$ python -q
>>> import numpy as np
>>> np.set_printoptions(precision=3, suppress=True, linewidth=160)
>>> rnd = lambda a: np.round(a, 3) + 0
>>> r0 = np.array([2, -3, -4, 1, -1, -3, 4, -1, -1, -4]) + 0.5
>>> K = np.eye(10) - 2 * np.outer(r0, r0) / (r0 @ r0)
>>> print(rnd(K))
[[ 0.812  0.188  0.263 -0.113  0.038  0.188 -0.338  0.038  0.038  0.263]
 [ 0.188  0.812 -0.263  0.113 -0.038 -0.188  0.338 -0.038 -0.038 -0.263]
 [ 0.263 -0.263  0.632  0.158 -0.053 -0.263  0.474 -0.053 -0.053 -0.368]
 [-0.113  0.113  0.158  0.932  0.023  0.113 -0.203  0.023  0.023  0.158]
 [ 0.038 -0.038 -0.053  0.023  0.992 -0.038  0.068 -0.008 -0.008 -0.053]
 [ 0.188 -0.188 -0.263  0.113 -0.038  0.812  0.338 -0.038 -0.038 -0.263]
 [-0.338  0.338  0.474 -0.203  0.068  0.338  0.391  0.068  0.068  0.474]
 [ 0.038 -0.038 -0.053  0.023 -0.008 -0.038  0.068  0.992 -0.008 -0.053]
 [ 0.038 -0.038 -0.053  0.023 -0.008 -0.038  0.068 -0.008  0.992 -0.053]
 [ 0.263 -0.263 -0.368  0.158 -0.053 -0.263  0.474 -0.053 -0.053  0.632]]
>>> other = K / np.sqrt((K ** 2).mean(axis=1, keepdims=True))
>>> print(np.linalg.matrix_rank(K - K.mean(axis=1, keepdims=True)))
9
>>> ev, V = np.linalg.eigh(K)
>>> print(rnd(np.linalg.eigvalsh(K @ K)))
[1. 1. 1. 1. 1. 1. 1. 1. 1. 1.]
>>> print(ev.sum(), np.trace(K))
8.0 8.0
>>> print(rnd(np.linalg.svd(K, compute_uv=False)))
[1. 1. 1. 1. 1. 1. 1. 1. 1. 1.]
>>> print(rnd(V.T @ K @ V))
[[-1.  0.  0.  0.  0.  0.  0.  0.  0.  0.]
 [ 0.  1.  0.  0.  0.  0.  0.  0.  0.  0.]
 [ 0.  0.  1.  0.  0.  0.  0.  0.  0.  0.]
 [ 0.  0.  0.  1.  0.  0.  0.  0.  0.  0.]
 [ 0.  0.  0.  0.  1.  0.  0.  0.  0.  0.]
 [ 0.  0.  0.  0.  0.  1.  0.  0.  0.  0.]
 [ 0.  0.  0.  0.  0.  0.  1.  0.  0.  0.]
 [ 0.  0.  0.  0.  0.  0.  0.  1.  0.  0.]
 [ 0.  0.  0.  0.  0.  0.  0.  0.  1.  0.]
 [ 0.  0.  0.  0.  0.  0.  0.  0.  0.  1.]]
>>> print(np.unique(ev.round(6) + 0, return_counts=True)[1])
[1 9]
>>> print(rnd(ev))
[-1.  1.  1.  1.  1.  1.  1.  1.  1.  1.]
>>> print(rnd(V.T @ V))
[[1. 0. 0. 0. 0. 0. 0. 0. 0. 0.]
 [0. 1. 0. 0. 0. 0. 0. 0. 0. 0.]
 [0. 0. 1. 0. 0. 0. 0. 0. 0. 0.]
 [0. 0. 0. 1. 0. 0. 0. 0. 0. 0.]
 [0. 0. 0. 0. 1. 0. 0. 0. 0. 0.]
 [0. 0. 0. 0. 0. 1. 0. 0. 0. 0.]
 [0. 0. 0. 0. 0. 0. 1. 0. 0. 0.]
 [0. 0. 0. 0. 0. 0. 0. 1. 0. 0.]
 [0. 0. 0. 0. 0. 0. 0. 0. 1. 0.]
 [0. 0. 0. 0. 0. 0. 0. 0. 0. 1.]]
